$ ipython --no-banner

In [1]: import numpy as np

In [2]: from numpy import linalg as LA

In [3]: np.set_printoptions(precision=1, suppress=True, linewidth=100, sign=" ")

In [4]: def tidy(a):
   ...:     return np.round(a, 1) + 0
   ...: 

In [5]: W0 = np.array([[1, 1, -1, -1, -1, -1, 1, 1],
   ...:     [1, -1, -1, 1, -1, 1, 1, -1],
   ...:     [1, 1, 1, 1, 1, 1, 1, 1]])

In [6]: print(tidy(LA.norm(W0, 2)))
2.8

In [7]: tidy(LA.norm(W0, axis=1))
Out[7]: array([ 2.8,  2.8,  2.8])

In [8]: W0[0] @ W0[1]
Out[8]: np.int64(0)

In [9]: print(tidy(LA.norm(W0[0] - W0[1])))
4.0

In [10]: LA.norm(W0, axis=1).argmax()
Out[10]: np.int64(0)

In [11]: tidy(LA.norm(W0[0], 1)), tidy(LA.norm(W0[0], np.inf))
Out[11]: (np.float64(8.0), np.float64(1.0))

In [12]: W0.ravel(order="F")
Out[12]: 
array([ 1,  1,  1,  1, -1,  1, -1, -1,  1, -1,  1,  1, -1, -1,  1, -1,  1,  1,  1,  1,  1,  1, -1,
        1])

In [13]: W0.reshape(-1, 2)
Out[13]: 
array([[ 1,  1],
       [-1, -1],
       [-1, -1],
       [ 1,  1],
       [ 1, -1],
       [-1,  1],
       [-1,  1],
       [ 1, -1],
       [ 1,  1],
       [ 1,  1],
       [ 1,  1],
       [ 1,  1]])

In [14]: W0.reshape(2, -1)
Out[14]: 
array([[ 1,  1, -1, -1, -1, -1,  1,  1,  1, -1, -1,  1],
       [-1,  1,  1, -1,  1,  1,  1,  1,  1,  1,  1,  1]])

In [15]: t3 = W0.reshape(3, 2, -1)

In [16]: np.swapaxes(t3, 1, 2)[0]
Out[16]: 
array([[ 1, -1],
       [ 1, -1],
       [-1,  1],
       [-1,  1]])

In [17]: print(np.einsum("ihd,jhd->hij", t3, t3).shape)
(2, 3, 3)

In [18]: t3.sum(axis=1)
Out[18]: 
array([[ 0,  0,  0,  0],
       [ 0,  0,  0,  0],
       [ 2,  2,  2,  2]])
